% ipython --no-banner

In [1]: import numpy as np

In [2]: import numpy.linalg as la

In [3]: np.set_printoptions(precision=2, suppress=True, linewidth=200, legacy="1.25")

In [4]: K = np.loadtxt("a.csv", delimiter=",")

In [5]: print(K)
[[3. 5. 0. 0. 0. 2. 0. 0. 0. 0. 0. 1. 3.]
 [0. 3. 2. 0. 0. 1. 0. 0. 0. 4. 1. 0. 0.]
 [0. 0. 5. 2. 3. 0. 0. 0. 0. 0. 2. 2. 3.]
 [0. 0. 0. 0. 1. 0. 1. 3. 1. 0. 0. 0. 0.]
 [0. 0. 0. 0. 1. 0. 0. 0. 4. 5. 0. 0. 0.]
 [0. 0. 0. 0. 0. 0. 0. 0. 0. 0. 0. 2. 0.]
 [1. 2. 4. 0. 0. 4. 3. 1. 0. 0. 4. 0. 0.]]

In [6]: t3 = np.stack([K, 2 * K, K[::-1]])

In [7]: print(la.matrix_rank(t3))
[7 7 7]

In [8]: print(la.norm(t3, axis=(1, 2)))
[15.97 31.94 15.97]

In [9]: print(la.matrix_rank(t3.reshape(3, -1)))
2

In [10]: B = K / np.sqrt((K ** 2).mean(axis=1, keepdims=True))

In [11]: print(la.matrix_rank(K - K.mean(axis=1, keepdims=True)))
7

In [12]: print(B[6])
[0.45 0.91 1.82 0.   0.   1.82 1.36 0.45 0.   0.   1.82 0.   0.  ]

In [13]: print(np.round(la.norm(K, 1), 2), round(la.norm(K, np.inf), 2))
11.0 19.0

In [14]: print(la.norm(K, axis=1))
[6.93 5.57 7.42 3.46 6.48 2.   7.94]

In [15]: print(K[4] @ K[0])
0.0

In [16]: print(round(float(la.norm(K[4] - K[0])), 2))
9.49

In [17]: def softmax(z):
    ...:     e = np.exp(z - z.max(axis=-1, keepdims=True))
    ...:     return e / e.sum(axis=-1, keepdims=True)
    ...: 

In [18]: print(softmax(K).sum(axis=1))
[1. 1. 1. 1. 1. 1. 1.]

In [19]: print(np.round(softmax(K[4]), 2) + 0)
[0.   0.   0.   0.   0.01 0.   0.   0.   0.25 0.69 0.   0.   0.  ]

In [20]: S = K @ K.T / np.sqrt(13)

In [21]: print(np.round(softmax(S + np.triu(np.full(S.shape, -np.inf), 1)), 2) + 0)
[[1.   0.   0.   0.   0.   0.   0.  ]
 [0.02 0.98 0.   0.   0.   0.   0.  ]
 [0.   0.   1.   0.   0.   0.   0.  ]
 [0.03 0.03 0.07 0.87 0.   0.   0.  ]
 [0.   0.   0.   0.   1.   0.   0.  ]
 [0.16 0.09 0.28 0.09 0.09 0.28 0.  ]
 [0.   0.   0.   0.   0.   0.   1.  ]]

In [22]: print(np.round(softmax(S), 2) + 0)
[[1.   0.   0.   0.   0.   0.   0.  ]
 [0.02 0.87 0.   0.   0.04 0.   0.07]
 [0.   0.   1.   0.   0.   0.   0.  ]
 [0.02 0.02 0.05 0.66 0.09 0.02 0.12]
 [0.   0.   0.   0.   1.   0.   0.  ]
 [0.15 0.08 0.26 0.08 0.08 0.26 0.08]
 [0.   0.   0.   0.   0.   0.   1.  ]]

In [23]: C = np.array([[7, -2, -9], [-1, -8, 3], [9, -6, 5]])

In [24]: rng = np.random.default_rng(9132)

In [25]: W0 = (rng.random((33, 3)) < 0.25) @ C

In [26]: print(W0)
[[  0   0   0]
 [  9  -6   5]
 [ -1  -8   3]
 [  0   0   0]
 [  9  -6   5]
 [  0   0   0]
 [  0   0   0]
 [  0   0   0]
 [  0   0   0]
 [  0   0   0]
 [ -1  -8   3]
 [ -1  -8   3]
 [  0   0   0]
 [  9  -6   5]
 [  0   0   0]
 [  7  -2  -9]
 [ 15 -16  -1]
 [  0   0   0]
 [  0   0   0]
 [ 16  -8  -4]
 [  0   0   0]
 [ -1  -8   3]
 [  9  -6   5]
 [ -1  -8   3]
 [  0   0   0]
 [  0   0   0]
 [  0   0   0]
 [ -1  -8   3]
 [  0   0   0]
 [  6 -10  -6]
 [ -1  -8   3]
 [  9  -6   5]
 [  0   0   0]]

In [27]: # rows 0 and 3 are equal

In [28]: idx = rng.permutation(3)

In [29]: B = W0[:, idx] * rng.choice([-1, 1], 3)

In [30]: print(B)
[[ 0  0  0]
 [-5  6  9]
 [-3  8 -1]
 [ 0  0  0]
 [-5  6  9]
 [ 0  0  0]
 [ 0  0  0]
 [ 0  0  0]
 [ 0  0  0]
 [ 0  0  0]
 [-3  8 -1]
 [-3  8 -1]
 [ 0  0  0]
 [-5  6  9]
 [ 0  0  0]
 [ 9  2  7]
 [ 1 16 15]
 [ 0  0  0]
 [ 0  0  0]
 [ 4  8 16]
 [ 0  0  0]
 [-3  8 -1]
 [-5  6  9]
 [-3  8 -1]
 [ 0  0  0]
 [ 0  0  0]
 [ 0  0  0]
 [-3  8 -1]
 [ 0  0  0]
 [ 6 10  6]
 [-3  8 -1]
 [-5  6  9]
 [ 0  0  0]]

In [31]: Uu, _, Vh = la.svd(W0.T @ B)

In [32]: print(np.round(Uu @ Vh, 2) + 0)
[[ 0.  0.  1.]
 [ 0. -1.  0.]
 [-1.  0.  0.]]

In [33]: t3 = np.stack([B, 5 * B, B[::-1]])

In [34]: print(t3.shape)
(3, 33, 3)

In [35]: print(la.matrix_rank(t3.reshape(3, -1)))
2

In [36]: C = np.array([[4, 6, 3, 2, 9, 3, 1, 5, 4],
    ...:     [9, 6, 6, 9, 2, 5, 3, 6, 6],
    ...:     [3, 2, 9, 4, 8, 1, 6, 3, 0],
    ...:     [5, 6, 7, 3, 0, 4, 0, 7, 6],
    ...:     [7, 7, 8, 3, 5, 2, 1, 2, 1],
    ...:     [5, 3, 1, 6, 5, 8, 0, 7, 5],
    ...:     [7, 7, 4, 9, 8, 8, 9, 6, 1],
    ...:     [3, 2, 1, 0, 4, 0, 8, 6, 3],
    ...:     [5, 8, 3, 3, 1, 4, 9, 3, 3]])

In [37]: F = (rng.random((47, 9)) < 0.25) @ C

In [38]: print(F)
[[24 24 28 18 27 18  8 24 16]
 [17 18 12 12 11 14 10 12  9]
 [12 13 11 12  8 12  9 13  7]
 [12  8  7  9  6  5 11 12  9]
 [ 7  7  4  9  8  8  9  6  1]
 [ 4  6  3  2  9  3  1  5  4]
 [29 29 29 28 19 22 27 25 16]
 [12 10  5 15 13 16  9 13  6]
 [ 3  2  1  0  4  0  8  6  3]
 [ 9 14  6  5 10  7 10  8  7]
 [22 17 20 22 22 14 26 21 10]
 [12 13 15  6  5  6  1  9  7]
 [12 15 11  6  6  6 10  5  4]
 [19 23 11 14 22 15 27 20 11]
 [20 19 13 20 19 16 13 17 11]
 [17 18  8 18 14 20 18 16  9]
 [12 15 11  6  6  6 10  5  4]
 [13 11 17 13 13 13  6 17 11]
 [ 9 12 10  5  9  7  1 12 10]
 [ 0  0  0  0  0  0  0  0  0]
 [ 7  8 12  6 17  4  7  8  4]
 [ 9  9  4  8 14 11  1 12  9]
 [ 8  5 10 10 13  9  6 10  5]
 [10 14 10  6  1  8  9 10  9]
 [ 0  0  0  0  0  0  0  0  0]
 [23 20 18 21 15 15 13 14  8]
 [15 12 18 13 18 11  7 12  6]
 [ 5  8  3  3  1  4  9  3  3]
 [16 19 18  8 14  9  2 14 11]
 [21 22 16 14 26 13 19 19  9]
 [23 21 18 14 20 10 13 19 14]
 [24 23 22 25 19 18 27 18 10]
 [ 4  6  3  2  9  3  1  5  4]
 [10  9 17  7 13  3  7  5  1]
 [ 5  3  1  6  5  8  0  7  5]
 [ 4  6  3  2  9  3  1  5  4]
 [12 15  7 12  9 12 18  9  4]
 [ 7  7  8  3  5  2  1  2  1]
 [19 21 15 14 21 15 18 24 14]
 [12 10  9  9 10 10  1  9  6]
 [22 24 19 15 11 18 10 19 15]
 [10  9  5  9 12  8 17 12  4]
 [ 7  8 12  6 17  4  7  8  4]
 [17 11 16 19 15 14  9 16 11]
 [ 8  5  2  6  9  8  8 13  8]
 [ 8 10  4  3  5  4 17  9  6]
 [ 0  0  0  0  0  0  0  0  0]]

In [39]: cov = np.cov(F, rowvar=False)

In [40]: print(la.eigvalsh(cov)[::-1])
[317.84  32.4   17.33  15.42  11.04   5.8    1.83   0.58   0.26]

In [41]: print(cov.shape)
(9, 9)

In [42]: print(np.median(F, axis=0))
[12. 11. 10.  9. 11.  8.  9. 12.  7.]

In [43]: print(np.argwhere(np.triu(np.abs(np.corrcoef(F.T)) > 0.8, 1)))
[[0 1]
 [0 2]
 [0 3]
 [0 5]
 [0 7]
 [0 8]
 [1 2]
 [1 5]
 [1 7]
 [1 8]
 [3 5]
 [3 7]
 [4 7]
 [5 7]
 [7 8]]

In [44]: print(F.std(axis=0))
[7.07 7.07 7.18 6.85 6.78 5.73 7.58 6.44 4.22]

In [45]: print(round(np.corrcoef(F[:, 3], F[:, 0])[0, 1], 2))
0.92
